$ python3 -q
>>> import numpy as np
>>> np.set_printoptions(precision=4, suppress=True, linewidth=100, sign=" ")
>>> basis = 10 * np.array([[-2.0, -0.6, 0.8, 1.0, 0.8, -0.5, -0.2, 0.6],
...     [-2.0, 1.0, -0.3, 1.2, 1.1, 0.2, -0.4, 0.6]])
>>> rng = np.random.default_rng(87049)
>>> idx = rng.integers(0, 2, 20)
>>> data = basis[idx] + rng.normal(size=(20, 8))
>>> data
array([[-21.2153,  10.5407,  -0.7836,  11.6861,  11.2385,   3.5207,  -5.273 ,   5.1821],
       [-20.921 ,  -6.0373,   7.9806,   7.6949,   8.9556,  -3.9593,  -0.7423,   6.676 ],
       [-20.9026,  -7.4548,   7.7046,   9.929 ,   7.8948,  -5.9751,  -2.4461,   6.9385],
       [-19.2585,   9.5642,  -4.3039,   9.5824,  12.3922,   2.1785,  -4.4933,   6.0025],
       [-18.4974,  -5.3471,   8.4895,   9.4842,   8.7352,  -3.9434,  -3.1946,   6.7892],
       [-19.4828,   9.9126,  -2.9176,  11.9416,  10.5111,   1.0201,  -4.5041,   7.0464],
       [-18.6394,   9.0939,  -4.7363,  12.744 ,  10.0715,   3.2634,  -4.4514,   5.1991],
       [-21.3122,   8.3057,  -2.6378,  10.5457,  11.565 ,   1.9404,  -4.4281,   5.769 ],
       [-21.7844,  -6.108 ,   8.6065,  10.4306,   7.3173,  -5.3735,  -2.1281,   5.5165],
       [-20.4944,  -6.1513,   8.1333,  10.4134,   8.064 ,  -3.1559,  -0.7937,   5.0332],
       [-18.3968,  -7.5084,   5.0258,  12.6606,   8.2506,  -4.581 ,  -1.8527,   5.5135],
       [-19.5541,   9.5104,  -3.3887,  13.9252,   8.5704,   1.3735,  -3.7781,   6.7586],
       [-20.6351,  10.853 ,  -3.6932,  11.3476,  11.6993,  -0.1696,  -4.0207,   2.8607],
       [-20.1384,  -6.229 ,   7.9651,   9.7033,   8.1202,  -4.5487,  -2.1728,   7.4728],
       [-19.6205,  10.8973,  -2.9481,  12.1692,  11.7069,   1.2032,  -3.8658,   7.0623],
       [-20.0079,  -7.1934,   7.2018,  10.0008,   8.4858,  -4.2652,  -3.5797,   5.9185],
       [-20.3322,  -6.5614,   6.6149,  11.6287,   7.2396,  -5.7853,  -0.9194,   5.4438],
       [-20.6598,   9.6737,  -2.1931,  13.9588,  11.3137,   1.5859,  -5.0434,   5.6116],
       [-19.7027,  -5.9814,   6.2078,  11.2152,   8.2775,  -4.4279,  -2.1869,   4.4892],
       [-18.4443,  10.4406,  -1.8442,  11.3918,  10.1345,   1.943 ,  -3.952 ,   7.8212]])
>>> u = np.array([3, -1])
>>> np.cross(data[17, :3], data[4, :3])
array([  70.3973,  215.9571,  289.4071])
